$ ipython --no-banner

In [1]: import numpy as np

In [2]: import numpy.linalg as la

In [3]: np.set_printoptions(precision=1, suppress=True, linewidth=100, legacy="1.25")

In [4]: mat = np.load("sample0.npy")

In [5]: print(mat)
[[ 1.9 -0.1 -0.1  0.3]
 [-0.1  1.9 -0.1  0.3]
 [-0.1 -0.1  2.   0.2]
 [ 0.3  0.3  0.2  1.3]]

In [6]: # symmetric

In [7]: x = np.ones(4)

In [8]: for _ in range(7):
   ...:     x = mat @ x
   ...:     x /= la.norm(x)
   ...:     print(round(x @ mat @ x, 1))
   ...: 
2.0
2.0
2.0
2.0
2.0
2.0
2.0

In [9]: print(x)
[0.5 0.5 0.5 0.5]

In [10]: arr = np.load("arr.npy")

In [11]: print(arr)
[[ 1.  0.  0.  0.]
 [ 0.  1.  0.  0.]
 [ 0.  0.  0. -1.]
 [ 0.  0.  1.  0.]]

In [12]: print(np.trace(arr))
2.0

In [13]: print(la.matrix_power(arr, 3))
[[ 1.  0.  0.  0.]
 [ 0.  1.  0.  0.]
 [ 0.  0.  0.  1.]
 [ 0.  0. -1.  0.]]

In [14]: print(round(float(la.det(arr)), 1))
1.0

In [15]: print(np.allclose(arr @ arr.T, arr.T @ arr))
True

In [16]: la.determinant(arr)
AttributeError: module 'numpy.linalg' has no attribute 'determinant'


In [17]: print((arr - arr.T) / 2)
[[ 0.  0.  0.  0.]
 [ 0.  0.  0.  0.]
 [ 0.  0.  0. -1.]
 [ 0.  0.  1.  0.]]

In [18]: print(arr @ arr)
[[ 1.  0.  0.  0.]
 [ 0.  1.  0.  0.]
 [ 0.  0. -1.  0.]
 [ 0.  0.  0. -1.]]

In [19]: A = np.load("block11.npy")

In [20]: print(A)
[[0.5 0.2 0.2]
 [0.  0.5 0.5]
 [0.  0.3 0.7]]

In [21]: print(round(float(la.norm(A) ** 2 / la.norm(A, 2) ** 2), 1))
1.2

In [22]: print(round(la.norm(A, 1), 1), np.round(la.norm(A, np.inf), 1))
1.4 1.0

In [23]: print(round(float(la.norm(A[2], 1)), 1), round(la.norm(A[2], np.inf), 1))
1.0 0.7

In [24]: f, v = A[0], A[2]

In [25]: print(np.round(f @ v, 1))
0.2

In [26]: p = (f @ v) / (f @ f) * f

In [27]: print(round(float(la.norm(f + v) ** 2 + la.norm(f - v) ** 2), 1))
1.9

In [28]: print(np.round(la.eigvals(A).sum().real, 1))
1.7

In [29]: print(round(float(np.einsum("ij,ji->", A, A)), 1))
1.3

In [30]: print(np.poly(A))
[ 1.  -1.7  0.8 -0.1]

In [31]: print(round(float(la.det(A[::-1])), 1))
-0.1

In [32]: print(np.round(np.trace(A), 1))
1.7

In [33]: print((A + A.T) / 2)
[[0.5 0.1 0.1]
 [0.1 0.5 0.4]
 [0.1 0.4 0.7]]

In [34]: print((A - A.T) / 2)
[[ 0.   0.1  0.1]
 [-0.1  0.   0.1]
 [-0.1 -0.1  0. ]]

In [35]: print(round(np.abs(la.eigvals(A)).max(), 1))
1.0

In [36]: la.determinant(A)
AttributeError: module 'numpy.linalg' has no attribute 'determinant'


In [37]: assert A == A.T
ValueError: The truth value of an array with more than one element is ambiguous. Use a.any() or a.all()


In [38]: print(A @ A)
[[0.2 0.3 0.4]
 [0.  0.4 0.6]
 [0.  0.4 0.6]]

In [39]: w, evecs = la.eig(A)

In [40]: print(A @ evecs[:, 0] - w[0] * evecs[:, 0])
[0. 0. 0.]

In [41]: print(round(float(np.prod(w)), 1))
0.1

In [42]: print(np.round(np.sort(la.eigvals(A @ A)), 1) + 0)
[0.  0.2 1. ]

In [43]: print(np.sort(la.eigvals(la.inv(A))))
[1. 2. 6.]

In [44]: M = np.array([[0.0, 0.0, 3.0], [0.0, 0.0, -1.0], [3.0, -1.0, 0.0]])

In [45]: print(round(la.eigvalsh(M).min(), 1))
-3.2

In [46]: print([round(float(la.det(M[:i, :i])), 2) + 0 for i in range(1, 4)])
[0.0, 0.0, 0.0]

In [47]: la.cholesky(M)
LinAlgError: Matrix is not positive definite


In [48]: out = A / np.sqrt((A ** 2).mean(axis=1, keepdims=True))

In [49]: print(la.matrix_rank(A - A.mean(axis=1, keepdims=True)))
2

In [50]: print(la.norm(out, axis=1))
[1.7 1.7 1.7]

In [51]: left, sig, Vh = la.svd(M)

In [52]: print(np.argmax(sig[:-1] / (sig[1:] + 1e-6)) + 1)
2

In [53]: out = left[:, :2] @ np.diag(sig[:2]) @ Vh[:2]

In [54]: print(la.matrix_rank(out))
2

In [55]: print(round(la.norm(M - out, 2), 1), sig[2])
0.0 -0.0

In [56]: print(la.matrix_rank(M, rtol=0.05))
2

In [57]: print(np.abs(M - out).max())
0.0

In [58]: W2 = np.sign(np.array([[8, -1, 8, 2], [5, -9, 0, 0], [-8, 4, 1, -4], [-4, -4, -4, -8]]))

In [59]: out = (np.tril(W2, -1) + np.eye(4)) @ (np.triu(W2, 1) + np.eye(4))

In [60]: w = np.array([2, 1, 0, 3])

In [61]: X = np.rint(out * w @ la.inv(out)) + 0

In [62]: print(X)
[[-5.  3. -3. -1.]
 [-6.  4. -3. -1.]
 [-2. -2.  0. -2.]
 [18. -4.  9.  7.]]

In [63]: # rank 3

In [64]: left, sig, Vh = la.svd(X)

In [65]: print(np.argmax(sig[:-1] / (sig[1:] + 1e-6)) + 1)
3

In [66]: out = left[:, :3] @ np.diag(sig[:3]) @ Vh[:3]

In [67]: print(round(float(la.norm(X - out) / la.norm(X)), 1))
0.0

In [68]: print(la.matrix_rank(X, rtol=0.05))
2
